% python3 -q
>>> import numpy as np
>>> from numpy import linalg as LA
>>> np.set_printoptions(precision=3, suppress=True, linewidth=160)
>>> feats = np.load("mat.npy")
>>> feats
array([[ 0.6,  0.3, -0.5,  1.1],
       [ 0.2, -0.8, -1.9, -1.1],
       [ 0.2, -0.7,  0.4, -0.5],
       [-0.4, -1.1, -0.8,  0.1]])
>>> x0 = np.array([3, 4, 0, 5])
>>> rhs = feats @ x0
>>> rhs
array([ 8.5, -8.1, -4.7, -5.1])
>>> np.round(LA.solve(feats, rhs + feats[:, 3]), 3) + 0
array([3., 4., 0., 6.])
>>> np.round(LA.solve(feats, rhs), 3) + 0
array([3., 4., 0., 5.])
>>> np.round(LA.solve(feats, feats[:, 2]), 3) + 0
array([0., 0., 1., 0.])
>>> np.round(LA.solve(feats.T, feats[0]), 3) + 0
array([1., 0., 0., 0.])
>>> W = np.array([[7, -2, -7, -9, 0],
...     [-9, -4, -2, 7, -2],
...     [-1, 7, 4, -1, 9],
...     [9, 0, -9, 8, 6]])
>>> coef = np.array([2, 0, 1, 3, 2])
>>> H = np.maximum(feats @ W + coef, 0)
>>> H
array([[13.9,  0. ,  0. ,  9. ,  3.5],
       [ 2.6,  0. ,  3.5,  0. ,  0. ],
       [ 4.8,  5.2,  7.1,  0. ,  4. ],
       [10.8,  0. ,  1.9,  0.5,  0. ]])
>>> (H > 0).astype(int)
array([[1, 0, 0, 1, 1],
       [1, 0, 1, 0, 0],
       [1, 1, 1, 0, 1],
       [1, 0, 1, 1, 0]])
>>> LA.matrix_rank(H)
np.int64(4)
>>> W2 = np.array([[-2, -1, 0], [2, -1, 2], [1, 2, 3], [2, -1, -1], [0, -3, 3]])
>>> H @ W2
array([[ -9.8, -33.4,   1.5],
       [ -1.7,   4.4,  10.5],
       [  7.9,  -7.8,  43.7],
       [-18.7,  -7.5,   5.2]])
>>> (H @ W2).round(6).argmax(axis=1)
array([2, 2, 2, 2])
>>> rng = np.random.default_rng(37237)
>>> B = H + rng.integers(-2, 3, (4, 3)) @ rng.integers(-2, 3, (3, 5))
>>> B
array([[15.9, -2. ,  0. ,  9. ,  5.5],
       [ 6.6, -7. ,  1.5, -3. , -8. ],
       [ 2.8,  5.2,  9.1, -2. ,  4. ],
       [11.8, -1. , -0.1,  0.5, -5. ]])
>>> B - H
array([[ 2., -2.,  0.,  0.,  2.],
       [ 4., -7., -2., -3., -8.],
       [-2.,  0.,  2., -2.,  0.],
       [ 1., -1., -2.,  0., -5.]])
>>> feats - feats[0]
array([[ 0. ,  0. ,  0. ,  0. ],
       [-0.4, -1.1, -1.4, -2.2],
       [-0.4, -1. ,  0.9, -1.6],
       [-1. , -1.4, -0.3, -1. ]])
>>> LA.rank(feats)
Traceback (most recent call last):
  File "<python-input-26>", line 1, in <module>
    LA.rank(feats)
    ^^^^^^^
AttributeError: module 'numpy.linalg' has no attribute 'rank'
>>> feats[:, 4]
Traceback (most recent call last):
  File "<python-input-27>", line 1, in <module>
    feats[:, 4]
    ~~~~~^^^^^^
IndexError: index 4 is out of bounds for axis 1 with size 4
>>> feats.shape
(4, 4)
>>> feats.sum(axis=0)
array([ 0.6, -2.3, -2.8, -0.4])
>>> LA.svd(feats, compute_uv=False)
array([2.58 , 1.524, 0.996, 0.633])
>>> np.count_nonzero(feats)
np.int64(16)
>>> round(LA.norm(feats), 3)
np.float64(3.22)
>>> feats[4]
Traceback (most recent call last):
  File "<python-input-33>", line 1, in <module>
    feats[4]
    ~~~~~^^^
IndexError: index 4 is out of bounds for axis 0 with size 4
>>> data = np.load("m.npy")
>>> data
array([[ 1.   ,  0.   ,  0.   ,  0.   ,  0.   ],
       [ 0.   ,  1.   ,  0.   ,  0.   ,  0.   ],
       [ 0.   ,  0.   ,  1.   ,  0.   ,  0.   ],
       [ 0.   ,  0.   ,  0.   ,  0.809, -0.588],
       [ 0.   ,  0.   ,  0.   ,  0.588,  0.809]])
>>> x0 = np.array([2, 1, -3, -1, 2])
>>> [p for p in range(1, 25) if np.allclose(LA.matrix_power(data, p), np.eye(5))]
[10, 20]
>>> np.sort(np.abs(np.degrees(np.angle(LA.eigvals(data)))))
array([ 0.,  0.,  0., 36., 36.])
>>> np.round(LA.det(data), 3)
np.float64(1.0)
>>> q = data.astype(float).copy()
>>> for j in range(5):
...     q[:, j] -= q[:, :j] @ (q[:, :j].T @ q[:, j])
...     q[:, j] /= LA.norm(q[:, j])
... 
>>> q
array([[ 1.   ,  0.   ,  0.   ,  0.   ,  0.   ],
       [ 0.   ,  1.   ,  0.   ,  0.   ,  0.   ],
       [ 0.   ,  0.   ,  1.   ,  0.   ,  0.   ],
       [ 0.   ,  0.   ,  0.   ,  0.809, -0.588],
       [ 0.   ,  0.   ,  0.   ,  0.588,  0.809]])
>>> np.round(q.T @ data, 3) + 0
array([[1., 0., 0., 0., 0.],
       [0., 1., 0., 0., 0.],
       [0., 0., 1., 0., 0.],
       [0., 0., 0., 1., 0.],
       [0., 0., 0., 0., 1.]])
>>> round(LA.eigvals(data).sum().real, 3)
np.float64(4.618)
>>> np.kron(np.eye(2, dtype=int), data)
array([[ 1.   ,  0.   ,  0.   ,  0.   ,  0.   ,  0.   ,  0.   ,  0.   ,  0.   ,  0.   ],
       [ 0.   ,  1.   ,  0.   ,  0.   ,  0.   ,  0.   ,  0.   ,  0.   ,  0.   ,  0.   ],
       [ 0.   ,  0.   ,  1.   ,  0.   ,  0.   ,  0.   ,  0.   ,  0.   ,  0.   ,  0.   ],
       [ 0.   ,  0.   ,  0.   ,  0.809, -0.588,  0.   ,  0.   ,  0.   ,  0.   , -0.   ],
       [ 0.   ,  0.   ,  0.   ,  0.588,  0.809,  0.   ,  0.   ,  0.   ,  0.   ,  0.   ],
       [ 0.   ,  0.   ,  0.   ,  0.   ,  0.   ,  1.   ,  0.   ,  0.   ,  0.   ,  0.   ],
       [ 0.   ,  0.   ,  0.   ,  0.   ,  0.   ,  0.   ,  1.   ,  0.   ,  0.   ,  0.   ],
       [ 0.   ,  0.   ,  0.   ,  0.   ,  0.   ,  0.   ,  0.   ,  1.   ,  0.   ,  0.   ],
       [ 0.   ,  0.   ,  0.   ,  0.   , -0.   ,  0.   ,  0.   ,  0.   ,  0.809, -0.588],
       [ 0.   ,  0.   ,  0.   ,  0.   ,  0.   ,  0.   ,  0.   ,  0.   ,  0.588,  0.809]])
>>> (data != 0).astype(int)
array([[1, 0, 0, 0, 0],
       [0, 1, 0, 0, 0],
       [0, 0, 1, 0, 0],
       [0, 0, 0, 1, 1],
       [0, 0, 0, 1, 1]])
>>> np.flatnonzero(LA.matrix_power((data != 0) + (data.T != 0) + np.eye(5), 5)[1])
array([1])
>>> (LA.matrix_power((data != 0) + (data.T != 0) + np.eye(5), 5) > 0).astype(int)
array([[1, 0, 0, 0, 0],
       [0, 1, 0, 0, 0],
       [0, 0, 1, 0, 0],
       [0, 0, 0, 1, 1],
       [0, 0, 0, 1, 1]])
>>> np.round(LA.det(data), 3)
np.float64(1.0)
>>> def softmax(z):
...     e = np.exp(z - z.max(axis=-1, keepdims=True))
...     return e / e.sum(axis=-1, keepdims=True)
... 
>>> softmax(data[3])
array([0.172, 0.172, 0.172, 0.387, 0.096])
>>> scores = data @ data.T / np.sqrt(5)
>>> softmax(scores + np.triu(np.full(scores.shape, -np.inf), 1))
array([[1.   , 0.   , 0.   , 0.   , 0.   ],
       [0.39 , 0.61 , 0.   , 0.   , 0.   ],
       [0.281, 0.281, 0.439, 0.   , 0.   ],
       [0.219, 0.219, 0.219, 0.343, 0.   ],
       [0.18 , 0.18 , 0.18 , 0.18 , 0.281]])
>>> softmax(scores)[3] @ data
array([ 0.18 ,  0.18 ,  0.18 ,  0.333, -0.02 ])
>>> W0 = np.loadtxt("dump.csv", delimiter=",")
>>> W0
array([[0.143, 0.143, 0.   , 0.143, 0.143, 0.071, 0.214, 0.   , 0.143],
       [0.167, 0.222, 0.167, 0.167, 0.056, 0.   , 0.   , 0.056, 0.167],
       [0.   , 0.   , 0.308, 0.077, 0.154, 0.154, 0.077, 0.077, 0.154],
       [0.   , 0.077, 0.154, 0.154, 0.231, 0.231, 0.   , 0.154, 0.   ],
       [0.048, 0.143, 0.143, 0.048, 0.19 , 0.095, 0.095, 0.143, 0.095],
       [0.158, 0.105, 0.053, 0.053, 0.105, 0.211, 0.053, 0.158, 0.105],
       [0.176, 0.176, 0.   , 0.118, 0.118, 0.118, 0.059, 0.059, 0.176],
       [0.062, 0.125, 0.062, 0.062, 0.125, 0.188, 0.062, 0.125, 0.188],
       [0.067, 0.2  , 0.067, 0.133, 0.2  , 0.067, 0.133, 0.   , 0.133]])
>>> LA.matrix_power(W0, 100)
array([[0.088, 0.134, 0.115, 0.104, 0.148, 0.122, 0.075, 0.088, 0.126],
       [0.088, 0.134, 0.115, 0.104, 0.148, 0.122, 0.075, 0.088, 0.126],
       [0.088, 0.134, 0.115, 0.104, 0.148, 0.122, 0.075, 0.088, 0.126],
       [0.088, 0.134, 0.115, 0.104, 0.148, 0.122, 0.075, 0.088, 0.126],
       [0.088, 0.134, 0.115, 0.104, 0.148, 0.122, 0.075, 0.088, 0.126],
       [0.088, 0.134, 0.115, 0.104, 0.148, 0.122, 0.075, 0.088, 0.126],
       [0.088, 0.134, 0.115, 0.104, 0.148, 0.122, 0.075, 0.088, 0.126],
       [0.088, 0.134, 0.115, 0.104, 0.148, 0.122, 0.075, 0.088, 0.126],
       [0.088, 0.134, 0.115, 0.104, 0.148, 0.122, 0.075, 0.088, 0.126]])
>>> np.sort(np.abs(LA.eigvals(W0)))[::-1]
array([1.   , 0.244, 0.244, 0.148, 0.101, 0.101, 0.081, 0.08 , 0.08 ])
>>> p = np.eye(9)[7]
>>> for _ in range(5):
...     p = p @ W0
...     print(p.round(3))
... 
[0.062 0.125 0.062 0.062 0.125 0.188 0.062 0.125 0.188]
[0.097 0.143 0.098 0.1   0.144 0.123 0.076 0.088 0.13 ]
[0.092 0.137 0.111 0.106 0.146 0.119 0.076 0.086 0.127]
[0.089 0.135 0.114 0.105 0.148 0.121 0.075 0.087 0.126]
[0.088 0.134 0.115 0.105 0.148 0.121 0.075 0.088 0.126]
